% ipython --no-banner

In [1]: import numpy as np

In [2]: from numpy import linalg as LA

In [3]: np.set_printoptions(suppress=True, linewidth=160)

In [4]: rnd = lambda a: np.round(a, 1) + 0

In [5]: F = np.loadtxt("case2.csv", delimiter=",")

In [6]: print(F)
[[ 1. -1.  1. -1.]
 [ 1.  0.  0.  0.]
 [ 1.  1.  1.  1.]]

In [7]: x0 = np.array([-7, -3, 4, 7])

In [8]: print(F @ np.ones(4))
[0. 1. 4.]

In [9]: print(F @ (2 * x0))
[-14. -14.   2.]

In [10]: print(np.sign((F @ x0).round(6)))
[-1. -1.  1.]

In [11]: print((F * x0).sum(axis=1))
[-7. -7.  1.]

In [12]: x0 @ F
---------------------------------------------------------------------------
ValueError                                Traceback (most recent call last)
Cell In[12], line 1
----> 1 x0 @ F

ValueError: matmul: Input operand 1 has a mismatch in its core dimension 0, with gufunc signature (n?,k),(k,m?)->(n?,m?) (size 3 is different from 4)

In [13]: print(F @ np.eye(4)[0])
[1. 1. 1.]

In [14]: print(F * x0)
[[-7.  3.  4. -7.]
 [-7. -0.  0.  0.]
 [-7. -3.  4.  7.]]

In [15]: print(LA.norm(F @ x0) <= LA.norm(F, 2) * LA.norm(x0) + 1e-9)
True

In [16]: print(F @ x0)
[-7. -7.  1.]

In [17]: u, g = F[0], F[1]

In [18]: print(u @ u)
4.0

In [19]: pr = (u @ g) / (u @ u) * u

In [20]: print(np.outer(u, g))
[[ 1.  0.  0.  0.]
 [-1. -0. -0. -0.]
 [ 1.  0.  0.  0.]
 [-1. -0. -0. -0.]]

In [21]: print(rnd(LA.norm(u + g) ** 2 + LA.norm(u - g) ** 2))
10.0

In [22]: print(rnd(pr))
[ 0.2 -0.2  0.2 -0.2]

In [23]: print(rnd(g - pr))
[ 0.8  0.2 -0.2  0.2]

In [24]: arr = np.array([[2, 2, 2], [2, 2, 1], [0, 2, 0], [1, 0, 2]])

In [25]: gram = arr.T @ arr

In [26]: print(rnd(LA.eigvalsh(gram)[::-1]))
[24.7  4.6  0.6]

In [27]: print(LA.matrix_rank(gram))
3

In [28]: print(np.diag(gram))
[ 9 12  9]

In [29]: data = np.array([[0, 1, 0], [1, 0, 0], [0, 0, 1]])

In [30]: x0 = np.array([-4, -8, -8])

In [31]: y = data @ x0

In [32]: print(y)
[-8 -4 -8]

In [33]: print(rnd(LA.solve(data, y + data[:, 1])))
[-4. -7. -8.]

In [34]: print(rnd(LA.solve(data, 2 * y)))
[ -8. -16. -16.]

In [35]: print(rnd(LA.solve(data.T, data[2])))
[0. 0. 1.]

In [36]: x0 = np.array([1, 1, 1])

In [37]: print(data * x0)
[[0 1 0]
 [1 0 0]
 [0 0 1]]

In [38]: print(data @ np.ones(3))
[1. 1. 1.]

In [39]: print(LA.norm(data @ x0) <= LA.norm(data, 2) * LA.norm(x0) + 1e-9)
True

In [40]: print(np.sign((data @ x0).round(6)))
[1 1 1]

In [41]: print(np.einsum("ij,j->i", data, x0))
[1 1 1]

In [42]: print((data * x0).sum(axis=1))
[1 1 1]

In [43]: rng = np.random.default_rng(3242)

In [44]: B = data + rng.integers(-2, 3, (3, 1)) @ rng.integers(-2, 3, (1, 3))

In [45]: print(B)
[[ 2  5  2]
 [ 1  0  0]
 [-2 -4 -1]]

In [46]: print(LA.matrix_rank(B - data, tol=1e-8))
1

In [47]: idx = rng.permutation(3)

In [48]: print(idx)
[2 0 1]

In [49]: B = data[idx][:, idx]

In [50]: print(rnd(LA.det(B)), rnd(LA.det(data[idx])))
-1.0 -1.0

In [51]: M = np.loadtxt("a.csv", delimiter=",")

In [52]: print(M)
[[-2.  2. -2.  2.]
 [-1. -2. -1. -2.]
 [-2.  2. -2.  2.]
 [-1. -2. -1. -2.]]

In [53]: print(rnd(M @ LA.pinv(M) @ M))
[[-2.  2. -2.  2.]
 [-1. -2. -1. -2.]
 [-2.  2. -2.  2.]
 [-1. -2. -1. -2.]]

In [54]: print(np.abs(np.diag(LA.qr(M)[1])) > 1e-9)
[ True  True False False]

In [55]: print(np.allclose(M[:-1].T @ LA.lstsq(M[:-1].T, M[-1])[0], M[-1]))
True

In [56]: rank = LA.matrix_rank(M)

In [57]: print(rank)
2

In [58]: null = LA.svd(M)[2][rank:].T

In [59]: print(rnd(null @ null.T))
[[ 0.5  0.  -0.5  0. ]
 [ 0.   0.5  0.  -0.5]
 [-0.5  0.   0.5  0. ]
 [ 0.  -0.5  0.   0.5]]

In [60]: print(rnd(M @ null))
[[0. 0.]
 [0. 0.]
 [0. 0.]
 [0. 0.]]

In [61]: print(null.shape)
(4, 2)

In [62]: print([int(LA.matrix_rank(np.delete(M, i, axis=0))) for i in range(4)])
[2, 2, 2, 2]

In [63]: blk = np.stack([M, 3 * M, M[::-1]])

In [64]: print(rnd(LA.norm(blk, axis=(1, 2))))
[ 7.2 21.6  7.2]

In [65]: print(rnd(LA.det(blk)))
[0. 0. 0.]

In [66]: print(blk.sum(axis=0))
[[-9.  6. -9.  6.]
 [-6. -6. -6. -6.]
 [-9.  6. -9.  6.]
 [-6. -6. -6. -6.]]

In [67]: U, s, VT = LA.svd(M, full_matrices=False)

In [68]: print(rnd(s))
[6. 4. 0. 0.]

In [69]: print(rnd(np.abs(VT[0])))
[0.3 0.6 0.3 0.6]

In [70]: print(U.shape, s.shape, VT.shape)
(4, 4) (4,) (4, 4)

In [71]: print(rnd(U.T @ M @ VT.T))
[[6. 0. 0. 0.]
 [0. 4. 0. 0.]
 [0. 0. 0. 0.]
 [0. 0. 0. 0.]]

In [72]: print(np.allclose(U * s @ VT, M))
True

In [73]: print(rnd(U.T @ U))
[[1. 0. 0. 0.]
 [0. 1. 0. 0.]
 [0. 0. 1. 0.]
 [0. 0. 0. 1.]]

In [74]: print(rnd(VT @ VT.T))
[[1. 0. 0. 0.]
 [0. 1. 0. 0.]
 [0. 0. 1. 0.]
 [0. 0. 0. 1.]]

In [75]: E = np.load("dump.npy")

In [76]: print(E)
[[0 0 1 0]
 [0 0 1 1]
 [1 1 0 0]
 [0 1 0 0]]

In [77]: try:
    ...:     LA.cholesky(E)
    ...: except LA.LinAlgError as e:
    ...:     print("failed:", e)
    ...: 
failed: Matrix is not positive definite

In [78]: print(rnd(LA.eigvalsh(E).min()))
-1.6

In [79]: print(np.all(LA.eigvalsh(E) > 0))
False

In [80]: q = E.astype(float).copy()

In [81]: for j in range(4):
    ...:     q[:, j] -= q[:, :j] @ (q[:, :j].T @ q[:, j])
    ...:     q[:, j] /= LA.norm(q[:, j])
    ...: 

In [82]: print(rnd(q))
[[ 0.   0.   0.7 -0.7]
 [ 0.   0.   0.7  0.7]
 [ 1.   0.   0.   0. ]
 [ 0.   1.   0.   0. ]]

In [83]: print(rnd(q.T @ E))
[[1.  1.  0.  0. ]
 [0.  1.  0.  0. ]
 [0.  0.  1.4 0.7]
 [0.  0.  0.  0.7]]

In [84]: w, vecs = LA.eig(E)

In [85]: print(rnd(w))
[-1.6 -0.6  1.6  0.6]

In [86]: print(rnd(np.sort(LA.eigvals(E.T))))
[-1.6 -0.6  0.6  1.6]

In [87]: print(rnd(np.sort(LA.eigvals(E @ E))))
[0.4 0.4 2.6 2.6]

In [88]: print(rnd(E @ vecs[:, 0] - w[0] * vecs[:, 0]))
[0. 0. 0. 0.]

In [89]: u = np.array([1, 5, 1, 1]) + 0.5

In [90]: feats = np.eye(4) - 2 * np.outer(u, u) / (u @ u)

In [91]: print(rnd(feats))
[[ 0.9 -0.4 -0.1 -0.1]
 [-0.4 -0.6 -0.4 -0.4]
 [-0.1 -0.4  0.9 -0.1]
 [-0.1 -0.4 -0.1  0.9]]

In [92]: print(rnd(LA.svd(feats, compute_uv=False)))
[1. 1. 1. 1.]

In [93]: print(rnd(feats.T @ feats))
[[1. 0. 0. 0.]
 [0. 1. 0. 0.]
 [0. 0. 1. 0.]
 [0. 0. 0. 1.]]

In [94]: print(rnd(feats @ feats.T))
[[1. 0. 0. 0.]
 [0. 1. 0. 0.]
 [0. 0. 1. 0.]
 [0. 0. 0. 1.]]

In [95]: J = np.loadtxt("block13.csv", delimiter=",")

In [96]: print(rnd(J))
[[-0.6 -0.5 -0.5]
 [-0.5  0.8 -0.2]
 [-0.5 -0.2  0.8]]

In [97]: # columns are unit length and at right angles

In [98]: w, vecs = LA.eigh(J)

In [99]: x0 = np.array([3, 4, 5])

In [100]: print(rnd(vecs * np.abs(w) @ vecs.T))
[[1. 0. 0.]
 [0. 1. 0.]
 [0. 0. 1.]]

In [101]: print(rnd(J @ J))
[[1. 0. 0.]
 [0. 1. 0.]
 [0. 0. 1.]]

In [102]: print(rnd(LA.det(J)))
-1.0

In [103]: print((J - J.T) / 2)
[[0. 0. 0.]
 [0. 0. 0.]
 [0. 0. 0.]]

In [104]: print(rnd(np.trace(J)))
1.0

In [105]: x0 = np.array([4, 4, 5])

In [106]: y = J @ x0

In [107]: coef, lr = np.zeros(3), 1 / LA.norm(J, 2) ** 2

In [108]: for i in range(6):
     ...:     coef -= lr * J.T @ (J @ coef - y)
     ...:     if i % 2 == 0: print(i, round(LA.norm(J @ coef - y), 1))
     ...: 
0 0.0
2 0.0
4 0.0

In [109]: print(coef)
[4. 4. 5.]

In [110]: print(rnd(LA.cond(J)))
1.0

In [111]: m1 = np.load("out11.npy")

In [112]: print(m1)
[[ 1  3 -1  3]
 [ 3  9 -3  9]
 [-1 -3  1 -3]
 [ 3  9 -3  9]]

In [113]: U, s, VT = LA.svd(m1)

In [114]: print(rnd(s))
[20.  0.  0.  0.]

In [115]: B = U[:, :1] @ np.diag(s[:1]) @ VT[:1]

In [116]: print(LA.matrix_rank(B))
1

In [117]: print(LA.matrix_rank(m1, rtol=0.05))
1

In [118]: print(rnd(B))
[[ 1.  3. -1.  3.]
 [ 3.  9. -3.  9.]
 [-1. -3.  1. -3.]
 [ 3.  9. -3.  9.]]

In [119]: print(rnd(np.abs(m1 - B).max()))
0.0

In [120]: print(LA.cond(B) > 100)
True

In [121]: print(LA.matrix_rank(B, rtol=0.1))
1
